>>> import numpy as np
>>> from numpy import linalg as LA
>>> np.set_printoptions(precision=2, suppress=True, linewidth=140)
>>> K = np.load("x.npy")
>>> K
array([[4., 1., 1., 1.],
       [1., 4., 1., 1.],
       [1., 1., 4., 1.],
       [1., 1., 1., 4.]])
>>> (K @ K)[0]
array([19., 10., 10., 10.])
>>> K @ np.ones(4)
array([7., 7., 7., 7.])
>>> np.sort(np.abs(np.fft.fft(K[0]))), np.sort(LA.svd(K, compute_uv=False))
(array([3., 3., 3., 7.]), array([3., 3., 3., 7.]))
>>> x0 = np.array([-4, 4, -1, -5])
>>> h = np.maximum(K @ x0, 0)
>>> np.tanh(K @ x0)
array([-1.,  1., -1., -1.])
>>> np.maximum(K @ (3 * x0), 0)
array([ 0., 18.,  0.,  0.])
>>> K * (h > 1e-9)[:, None]
array([[0., 0., 0., 0.],
       [1., 4., 1., 1.],
       [0., 0., 0., 0.],
       [0., 0., 0., 0.]])
>>> Y = K / np.sqrt((K ** 2).mean(axis=1, keepdims=True))
>>> LA.matrix_rank(Y) == LA.matrix_rank(K)
np.True_
>>> LA.matrix_rank(K - K.mean(axis=1, keepdims=True))
np.int64(3)
>>> K - K.mean(axis=1, keepdims=True)
array([[ 2.25, -0.75, -0.75, -0.75],
       [-0.75,  2.25, -0.75, -0.75],
       [-0.75, -0.75,  2.25, -0.75],
       [-0.75, -0.75, -0.75,  2.25]])
>>> rng = np.random.default_rng(205499)
>>> idx = rng.permutation(4)
>>> Y = K[:, idx] * rng.choice([-1, 1], 4)
>>> Y
array([[1., 1., 4., 1.],
       [1., 4., 1., 1.],
       [4., 1., 1., 1.],
       [1., 1., 1., 4.]])
>>> Uu, _, Vt = LA.svd(K.T @ Y)
>>> idx
array([2, 1, 0, 3])
>>> arr = np.load("sample10.npy")
>>> arr
array([[-2.,  1.,  0.,  0.,  0.,  0.,  0.,  0.,  0.,  0.],
       [ 0., -2.,  1.,  0.,  0.,  0.,  0.,  0.,  0.,  0.],
       [ 0.,  0., -2.,  1.,  0.,  0.,  0.,  0.,  0.,  0.],
       [ 0.,  0.,  0., -2.,  1.,  0.,  0.,  0.,  0.,  0.],
       [ 0.,  0.,  0.,  0., -2.,  1.,  0.,  0.,  0.,  0.],
       [ 0.,  0.,  0.,  0.,  0., -2.,  1.,  0.,  0.,  0.],
       [ 0.,  0.,  0.,  0.,  0.,  0., -2.,  1.,  0.,  0.],
       [ 0.,  0.,  0.,  0.,  0.,  0.,  0., -2.,  1.,  0.],
       [ 0.,  0.,  0.,  0.,  0.,  0.,  0.,  0., -2.,  1.],
       [ 0.,  0.,  0.,  0.,  0.,  0.,  0.,  0.,  0., -2.]])
>>> u = np.array([-1, 1, -2])
>>> np.convolve(arr[6], u)
array([ 0.,  0.,  0.,  0.,  0.,  0.,  2., -3.,  5., -2.,  0.,  0.])
>>> np.cross(arr[6, :3], arr[8, :3])
array([0., 0., 0.])
>>> np.polyval(u, arr[6])
array([-2., -2., -2., -2., -2., -2., -8., -2., -2., -2.])
>>> np.array([np.convolve(row, u, "same") for row in arr])
array([[-3.,  5., -2.,  0.,  0.,  0.,  0.,  0.,  0.,  0.],
       [ 2., -3.,  5., -2.,  0.,  0.,  0.,  0.,  0.,  0.],
       [ 0.,  2., -3.,  5., -2.,  0.,  0.,  0.,  0.,  0.],
       [ 0.,  0.,  2., -3.,  5., -2.,  0.,  0.,  0.,  0.],
       [ 0.,  0.,  0.,  2., -3.,  5., -2.,  0.,  0.,  0.],
       [ 0.,  0.,  0.,  0.,  2., -3.,  5., -2.,  0.,  0.],
       [ 0.,  0.,  0.,  0.,  0.,  2., -3.,  5., -2.,  0.],
       [ 0.,  0.,  0.,  0.,  0.,  0.,  2., -3.,  5., -2.],
       [ 0.,  0.,  0.,  0.,  0.,  0.,  0.,  2., -3.,  5.],
       [ 0.,  0.,  0.,  0.,  0.,  0.,  0.,  0.,  2., -2.]])
>>> L = LA.cholesky(K)
>>> L @ L.T
array([[4., 1., 1., 1.],
       [1., 4., 1., 1.],
       [1., 1., 4., 1.],
       [1., 1., 1., 4.]])
>>> LA.eigvalsh(K).min() > 0
np.True_
>>> idx = rng.permutation(10)
>>> idx
array([0, 1, 8, 4, 9, 3, 7, 2, 5, 6])
>>> Y = arr[idx][:, idx]
>>> np.diag(Y)
array([-2., -2., -2., -2., -2., -2., -2., -2., -2., -2.])
>>> np.allclose(Y, arr)
False
>>> round(LA.det(Y), 2), round(float(LA.det(arr[idx])), 2)
(np.float64(1024.0), -1024.0)
>>> E = np.loadtxt("test6.csv", delimiter=",")
>>> E.round(2) + 0
array([[-1.28,  0.94, -0.92, -0.22,  1.  , -0.26, -1.05,  1.21,  0.45, -1.32],
       [-1.25,  1.05, -0.79, -0.16,  1.02,  0.03, -1.11,  1.25,  0.29, -1.34],
       [ 0.78,  0.31,  1.3 ,  0.54, -0.34,  2.06,  0.05, -0.31, -1.27,  0.49],
       [ 0.  ,  1.02,  0.85,  0.46,  0.32,  2.18, -0.68,  0.5 , -1.14, -0.37],
       [-0.77,  1.31,  0.07,  0.21,  0.83,  1.44, -1.13,  1.09, -0.57, -1.06],
       [ 0.74,  0.37,  1.29,  0.54, -0.3 ,  2.09,  0.  , -0.26, -1.28,  0.44],
       [-0.44,  1.24,  0.44,  0.34,  0.63,  1.87, -0.97,  0.86, -0.87, -0.79],
       [ 1.24, -0.51,  1.23,  0.4 , -0.85,  1.1 ,  0.75, -0.98, -0.88,  1.14],
       [ 0.71, -1.3 , -0.14, -0.23, -0.8 , -1.53,  1.1 , -1.05,  0.63,  1.02],
       [-0.55, -0.57, -1.21, -0.54,  0.13, -2.2 ,  0.2 ,  0.05,  1.29, -0.22],
       [-1.2 ,  0.39, -1.27, -0.43,  0.79, -1.28, -0.66,  0.91,  0.97, -1.07]])
>>> np.abs(np.diag(LA.qr(E)[1])) > 1e-9
array([ True,  True, False, False, False, False, False, False, False, False])
>>> round(float(np.trace(LA.pinv(E) @ E)), 2)
2.0
>>> np.round(LA.det(arr), 2)
np.float64(1024.0)
>>> np.trace(arr)
np.float64(-20.0)
>>> LA.matrix_power(arr, 3)
array([[-8., 12., -6.,  1.,  0.,  0.,  0.,  0.,  0.,  0.],
       [ 0., -8., 12., -6.,  1.,  0.,  0.,  0.,  0.,  0.],
       [ 0.,  0., -8., 12., -6.,  1.,  0.,  0.,  0.,  0.],
       [ 0.,  0.,  0., -8., 12., -6.,  1.,  0.,  0.,  0.],
       [ 0.,  0.,  0.,  0., -8., 12., -6.,  1.,  0.,  0.],
       [ 0.,  0.,  0.,  0.,  0., -8., 12., -6.,  1.,  0.],
       [ 0.,  0.,  0.,  0.,  0.,  0., -8., 12., -6.,  1.],
       [ 0.,  0.,  0.,  0.,  0.,  0.,  0., -8., 12., -6.],
       [ 0.,  0.,  0.,  0.,  0.,  0.,  0.,  0., -8., 12.],
       [ 0.,  0.,  0.,  0.,  0.,  0.,  0.,  0.,  0., -8.]])
>>> (arr - arr.T) / 2
array([[ 0. ,  0.5,  0. ,  0. ,  0. ,  0. ,  0. ,  0. ,  0. ,  0. ],
       [-0.5,  0. ,  0.5,  0. ,  0. ,  0. ,  0. ,  0. ,  0. ,  0. ],
       [ 0. , -0.5,  0. ,  0.5,  0. ,  0. ,  0. ,  0. ,  0. ,  0. ],
       [ 0. ,  0. , -0.5,  0. ,  0.5,  0. ,  0. ,  0. ,  0. ,  0. ],
       [ 0. ,  0. ,  0. , -0.5,  0. ,  0.5,  0. ,  0. ,  0. ,  0. ],
       [ 0. ,  0. ,  0. ,  0. , -0.5,  0. ,  0.5,  0. ,  0. ,  0. ],
       [ 0. ,  0. ,  0. ,  0. ,  0. , -0.5,  0. ,  0.5,  0. ,  0. ],
       [ 0. ,  0. ,  0. ,  0. ,  0. ,  0. , -0.5,  0. ,  0.5,  0. ],
       [ 0. ,  0. ,  0. ,  0. ,  0. ,  0. ,  0. , -0.5,  0. ,  0.5],
       [ 0. ,  0. ,  0. ,  0. ,  0. ,  0. ,  0. ,  0. , -0.5,  0. ]])
>>> arr.inv()
Traceback (most recent call last):
  File "<python-input-47>", line 1, in <module>
    arr.inv()
    ^^^^^^^
AttributeError: 'numpy.ndarray' object has no attribute 'inv'
